>>> import numpy as np
>>> import numpy.linalg as la
>>> np.set_printoptions(precision=2, suppress=True, linewidth=120, sign=" ")
>>> rnd = lambda a: np.round(a, 2) + 0
>>> m1 = np.load("block10.npy")
>>> rnd(m1)
array([[ 0.17, -0.17,  0.29,  0.17],
       [-0.17,  0.17, -0.29, -0.17],
       [ 0.29, -0.29,  0.48,  0.29],
       [ 0.17, -0.17,  0.29,  0.17]])
>>> # rank 1
>>> vec = np.array([-5, -5, -3, 1])
>>> rnd(la.eigvalsh(2 * m1 - np.eye(4)))
array([-1., -1., -1.,  1.])
>>> rnd(m1 @ vec)
array([-0.69,  0.69, -1.15, -0.69])
>>> np.trace(m1)
np.float64(1.0)
>>> rank = la.matrix_rank(m1)
>>> rank
np.int64(1)
>>> null = la.svd(m1)[2][rank:].T
>>> [int(la.matrix_rank(m1[:i])) for i in range(1, len(m1) + 1)]
[1, 1, 1, 1]
>>> rnd(null @ null.T)
array([[ 0.83,  0.17, -0.29, -0.17],
       [ 0.17,  0.83,  0.29,  0.17],
       [-0.29,  0.29,  0.52, -0.29],
       [-0.17,  0.17, -0.29,  0.83]])
>>> U, sv, vt = la.svd(m1)
>>> np.argmax(sv[:-1] / (sv[1:] + 1e-6)) + 1
np.int64(1)
>>> rnd(sv)
array([ 1.,  0.,  0.,  0.])
>>> B = U[:, :1] @ np.diag(sv[:1]) @ vt[:1]
>>> la.matrix_rank(m1, rtol=0.05)
np.int64(1)
>>> rnd(la.norm(m1 - B, 2)), rnd(sv[1])
(np.float64(0.0), np.float64(0.0))
>>> ev, evecs = la.eigh(m1)
>>> rnd(evecs.T @ evecs)
array([[ 1.,  0.,  0.,  0.],
       [ 0.,  1.,  0.,  0.],
       [ 0.,  0.,  1.,  0.],
       [ 0.,  0.,  0.,  1.]])
>>> ev.sum(), np.trace(m1)
(np.float64(1.0), np.float64(1.0))
>>> rnd(la.eigvalsh(m1 + 2 * np.eye(4)))
array([ 2.,  2.,  2.,  3.])
>>> np.unique(ev.round(6) + 0, return_counts=True)[1]
array([ 3,  1])
>>> np.abs(evecs[:, -1]).round(6).argmax()
np.int64(2)
>>> K = np.load("layer11.npy")
>>> K
array([[ 1,  1,  1,  1, -1, -1, -1, -1],
       [ 1, -1,  1, -1,  1, -1,  1, -1]])
>>> # column 2 repeats column 0
>>> vec = np.array([0, 0, -2, 2, -1, 0, -1, 3])
>>> K @ (2 * vec)
array([ -2, -18])
>>> np.sign((K @ vec).round(6))
array([-1, -1])
>>> (K * vec).sum(axis=1)
array([-1, -9])
>>> la.norm(K @ vec) <= la.norm(K, 2) * la.norm(vec) + 1e-9
np.True_
>>> np.einsum("ij,j->i", K, vec)
array([-1, -9])
>>> T = np.stack([K, 2 * K, K[::-1]])
>>> T.sum(axis=0)
array([[ 4,  2,  4,  2, -2, -4, -2, -4],
       [ 4, -2,  4, -2,  2, -4,  2, -4]])
>>> la.matrix_rank(T)
array([ 2,  2,  2])
>>> np.einsum("bij,cij->bc", T, T)
array([[ 16,  32,   0],
       [ 32,  64,   0],
       [  0,   0,  16]])
>>> T.shape
(3, 2, 8)
>>> la.matrix_rank(T.reshape(3, -1))
np.int64(2)
>>> th = np.radians(135)
>>> r_ = np.eye(8)
>>> r_[5, 5] = r_[3, 3] = np.cos(th)
>>> r_[5, 3], r_[3, 5] = -np.sin(th), np.sin(th)
>>> rnd(r_)
array([[ 1.  ,  0.  ,  0.  ,  0.  ,  0.  ,  0.  ,  0.  ,  0.  ],
       [ 0.  ,  1.  ,  0.  ,  0.  ,  0.  ,  0.  ,  0.  ,  0.  ],
       [ 0.  ,  0.  ,  1.  ,  0.  ,  0.  ,  0.  ,  0.  ,  0.  ],
       [ 0.  ,  0.  ,  0.  , -0.71,  0.  ,  0.71,  0.  ,  0.  ],
       [ 0.  ,  0.  ,  0.  ,  0.  ,  1.  ,  0.  ,  0.  ,  0.  ],
       [ 0.  ,  0.  ,  0.  , -0.71,  0.  , -0.71,  0.  ,  0.  ],
       [ 0.  ,  0.  ,  0.  ,  0.  ,  0.  ,  0.  ,  1.  ,  0.  ],
       [ 0.  ,  0.  ,  0.  ,  0.  ,  0.  ,  0.  ,  0.  ,  1.  ]])
>>> B = K @ r_.T
>>> rnd(la.det(r_)), rnd(np.trace(r_))
(np.float64(1.0), np.float64(4.59))
>>> K.shape
(2, 8)
>>> np.diff(K, axis=0)
array([[ 0, -2,  0, -2,  2,  0,  2,  0]])
>>> rnd(la.norm(K))
np.float64(4.0)
>>> vec = np.array([3, -1, -1, -3, 0, -1, -2, 2])
>>> h = np.maximum(K @ vec, 0)
>>> K * (h > 1e-9)[:, None]
array([[ 0,  0,  0,  0,  0,  0,  0,  0],
       [ 1, -1,  1, -1,  1, -1,  1, -1]])
>>> np.maximum(K @ vec, 0) - np.maximum(-K @ vec, 0)
array([-1,  3])
>>> rnd(np.tanh(K @ vec))
array([-0.76,  1.  ])
>>> h
array([ 0,  3])
>>> X = np.load("a.npy")
>>> X
array([[ 7, -1,  3,  3],
       [-1,  9,  7,  1],
       [ 3,  7, 10,  0],
       [ 3,  1,  0,  4]])
>>> # symmetric, so the eigenvalues are real
>>> np.count_nonzero(m1)
np.int64(16)
>>> la.matrix_rank(m1)
np.int64(1)
>>> rnd(la.norm(m1))
np.float64(1.0)
>>> np.unravel_index(np.abs(m1).argmax(), m1.shape)
(np.int64(2), np.int64(2))
>>> rnd(la.svd(m1, compute_uv=False))
array([ 1.,  0.,  0.,  0.])
>>> rnd(m1.sum(axis=0))
array([ 0.46, -0.46,  0.77,  0.46])
>>> def softmax(z):
...     e = np.exp(z - z.max(axis=-1, keepdims=True))
...     return e / e.sum(axis=-1, keepdims=True)
... 
>>> rnd(softmax(X[1]))
array([ 0.  ,  0.88,  0.12,  0.  ])
>>> rnd(softmax(X[1] + 3))
array([ 0.  ,  0.88,  0.12,  0.  ])
>>> rnd(softmax(X).sum(axis=1))
array([ 1.,  1.,  1.,  1.])
>>> rnd(softmax(10 * X[1]))
array([ 0.,  1.,  0.,  0.])
>>> S = X @ X.T / np.sqrt(4)
>>> softmax(S).round(6).argmax(axis=1)
array([ 0,  1,  2,  0])
>>> rnd(softmax(S))
array([[ 1.  ,  0.  ,  0.  ,  0.  ],
       [ 0.  ,  0.73,  0.27,  0.  ],
       [ 0.  ,  0.  ,  1.  ,  0.  ],
       [ 0.95,  0.  ,  0.  ,  0.05]])
>>> rnd(softmax(S)[1] @ X)
array([ 0.08,  8.46,  7.81,  0.73])
>>> B = np.array([[1], [2]])
>>> C = np.array([[3, 4, 2, 1]])
>>> rng = np.random.default_rng(59)
>>> A = B @ C + 0.02 * rng.normal(size=(2, 4))
>>> rnd(A)
array([[ 2.98,  4.03,  2.04,  1.  ],
       [ 5.98,  7.99,  4.  ,  1.98]])
>>> B = A / np.sqrt((A ** 2).mean(axis=1, keepdims=True))
>>> rnd(la.norm(B, axis=1))
array([ 2.,  2.])
>>> rnd(A - A.mean(axis=1, keepdims=True))
array([[ 0.47,  1.52, -0.47, -1.51],
       [ 0.99,  3.  , -0.99, -3.01]])
>>> la.matrix_rank(A - A.mean(axis=1, keepdims=True))
np.int64(2)
>>> mat = np.loadtxt("w.csv", delimiter=",")
>>> mat
array([[-3., -2.,  1.],
       [ 0.,  1.,  4.],
       [-3., -2.,  1.],
       [-1.,  0.,  3.]])
>>> np.argsort(-la.norm(mat, axis=0).round(6), kind="stable")[:3]
array([ 2,  0,  1])
>>> rnd(la.norm(mat, 2) / la.norm(mat))
np.float64(0.8)
>>> la.matrix_rank(mat, rtol=0.1)
np.int64(2)
>>> rank = la.matrix_rank(mat)
>>> rank
np.int64(2)
>>> null = la.svd(mat)[2][rank:].T
>>> np.allclose(mat @ null, 0)
True
>>> null.shape
(3, 1)
>>> [int(la.matrix_rank(np.delete(mat, i, axis=0))) for i in range(4)]
[2, 2, 2, 2]
>>> [int(la.matrix_rank(mat[:i])) for i in range(1, len(mat) + 1)]
[1, 2, 2, 2]
>>> U, sv, vt = la.svd(mat)
>>> evecs = vt[:(sv > 1e-8).sum()]
>>> vec = mat[3] + 5 * mat[0] + rng.integers(2) * np.eye(3)[2]
>>> vec
array([-16., -10.,   9.])
>>> la.matrix_rank(np.vstack([mat, vec]))
np.int64(3)
>>> W1 = np.array([[-1, -1], [1, 0], [-1, -1]])
>>> b = np.array([2, 2])
>>> hid = np.maximum(mat @ W1 + b, 0)
>>> hid
array([[ 2.,  4.],
       [ 0.,  0.],
       [ 2.,  4.],
       [ 0.,  0.]])
>>> la.matrix_rank(hid)
np.int64(1)
>>> (hid > 0).astype(int)
array([[ 1,  1],
       [ 0,  0],
       [ 1,  1],
       [ 0,  0]])
>>> C = np.array([[0, 2], [-1, 3]])
>>> hid @ C
array([[-4., 16.],
       [ 0.,  0.],
       [-4., 16.],
       [ 0.,  0.]])
>>> W1 @ C
array([[ 1, -5],
       [ 0,  2],
       [ 1, -5]])
>>> rnd(np.trace(la.pinv(mat) @ mat))
np.float64(2.0)
>>> feats = np.abs(np.array([[1, 3, -2, 1], [0, -3, -1, 3], [1, 1, -3, 0], [0, -1, -3, 2]])) + np.eye(4)
>>> feats = feats / feats.sum(axis=1, keepdims=True)
>>> rnd(feats)
array([[ 0.25,  0.38,  0.25,  0.12],
       [ 0.  ,  0.5 ,  0.12,  0.38],
       [ 0.17,  0.17,  0.67,  0.  ],
       [ 0.  ,  0.14,  0.43,  0.43]])
>>> U, sv, vt = la.svd(feats, full_matrices=False)
>>> np.abs(U[:, 0]).round(6).argmax()
np.int64(2)
>>> np.allclose(U * sv @ vt, feats)
True
>>> rnd(sv)
array([ 1.08,  0.53,  0.35,  0.11])
>>> rnd(np.abs(vt[0]))
array([ 0.19,  0.53,  0.71,  0.43])
>>> (sv > 1e-8).sum()
np.int64(4)
>>> rnd(vt @ vt.T)
array([[ 1.,  0.,  0.,  0.],
       [ 0.,  1.,  0.,  0.],
       [ 0.,  0.,  1.,  0.],
       [ 0.,  0.,  0.,  1.]])
>>> rnd(U.T @ feats @ vt.T)
array([[ 1.08,  0.  ,  0.  ,  0.  ],
       [ 0.  ,  0.53,  0.  ,  0.  ],
       [ 0.  ,  0.  ,  0.35,  0.  ],
       [ 0.  ,  0.  ,  0.  ,  0.11]])
>>> rnd(np.sqrt((sv ** 2).sum())), rnd(la.norm(feats))
(np.float64(1.26), np.float64(1.26))
>>> rnd(np.cumsum(sv ** 2) / np.sum(sv ** 2))
array([ 0.73,  0.92,  0.99,  1.  ])
>>> rnd(sv / sv[0])
array([ 1.  ,  0.5 ,  0.32,  0.1 ])
>>> rnd(U.T @ U)
array([[ 1.,  0.,  0.,  0.],
       [ 0.,  1.,  0.,  0.],
       [ 0.,  0.,  1.,  0.],
       [ 0.,  0.,  0.,  1.]])
>>> B = la.inv(feats)
>>> rnd(la.slogdet(feats)[0])
np.float64(1.0)
>>> rnd(feats @ B)
array([[ 1.,  0.,  0.,  0.],
       [ 0.,  1.,  0.,  0.],
       [ 0.,  0.,  1.,  0.],
       [ 0.,  0.,  0.,  1.]])
>>> rnd(B)
array([[ 5.69, -3.93, -2.54,  1.78],
       [-0.81,  2.85,  1.22, -2.25],
       [-1.22,  0.27,  1.83,  0.12],
       [ 1.49, -1.22, -2.24,  2.97]])
>>> np.allclose(B, feats.T)
False
>>> rnd(la.det(feats) * B)
array([[ 0.13, -0.09, -0.06,  0.04],
       [-0.02,  0.06,  0.03, -0.05],
       [-0.03,  0.01,  0.04,  0.  ],
       [ 0.03, -0.03, -0.05,  0.07]])
>>> rnd(la.matrix_power(feats, 100))
array([[ 0.1 ,  0.27,  0.43,  0.2 ],
       [ 0.1 ,  0.27,  0.43,  0.2 ],
       [ 0.1 ,  0.27,  0.43,  0.2 ],
       [ 0.1 ,  0.27,  0.43,  0.2 ]])
>>> feats.sum(axis=1)
array([ 1.,  1.,  1.,  1.])
>>> rnd(feats @ np.ones(4))
array([ 1.,  1.,  1.,  1.])
>>> rnd(np.sort(np.abs(la.eigvals(feats)))[::-1])
array([ 1.  ,  0.43,  0.43,  0.12])
>>> pr = np.eye(4)[3]
>>> for _ in range(4):
...     pr = pr @ feats
...     print(pr.round(2))
... 
[ 0.    0.14  0.43  0.43]
[ 0.07  0.2   0.49  0.24]
[ 0.1   0.24  0.47  0.19]
[ 0.1   0.26  0.45  0.18]
>>> labels = rng.permutation(4)
>>> labels
array([ 0,  1,  3,  2])
>>> B = feats[labels][:, labels]
>>> rnd(la.det(B)), rnd(la.det(feats[labels]))
(np.float64(0.02), np.float64(-0.02))
>>> labels = rng.permutation(4)
>>> B = feats[:, labels] * rng.choice([-1, 1], 4)
>>> rnd(B)
array([[ 0.12,  0.25, -0.25, -0.38],
       [ 0.38,  0.12,  0.  , -0.5 ],
       [ 0.  ,  0.67, -0.17, -0.17],
       [ 0.43,  0.43,  0.  , -0.14]])
>>> U, _, vt = la.svd(feats.T @ B)
>>> rnd(U @ vt)
array([[ 0.,  0., -1.,  0.],
       [ 0.,  0.,  0., -1.],
       [ 0.,  1.,  0.,  0.],
       [ 1.,  0.,  0.,  0.]])
>>> labels
array([ 3,  2,  0,  1])
>>> rnd(la.lstsq(feats, B)[0])
array([[ 0.,  0., -1.,  0.],
       [ 0.,  0.,  0., -1.],
       [ 0.,  1.,  0.,  0.],
       [ 1.,  0.,  0.,  0.]])
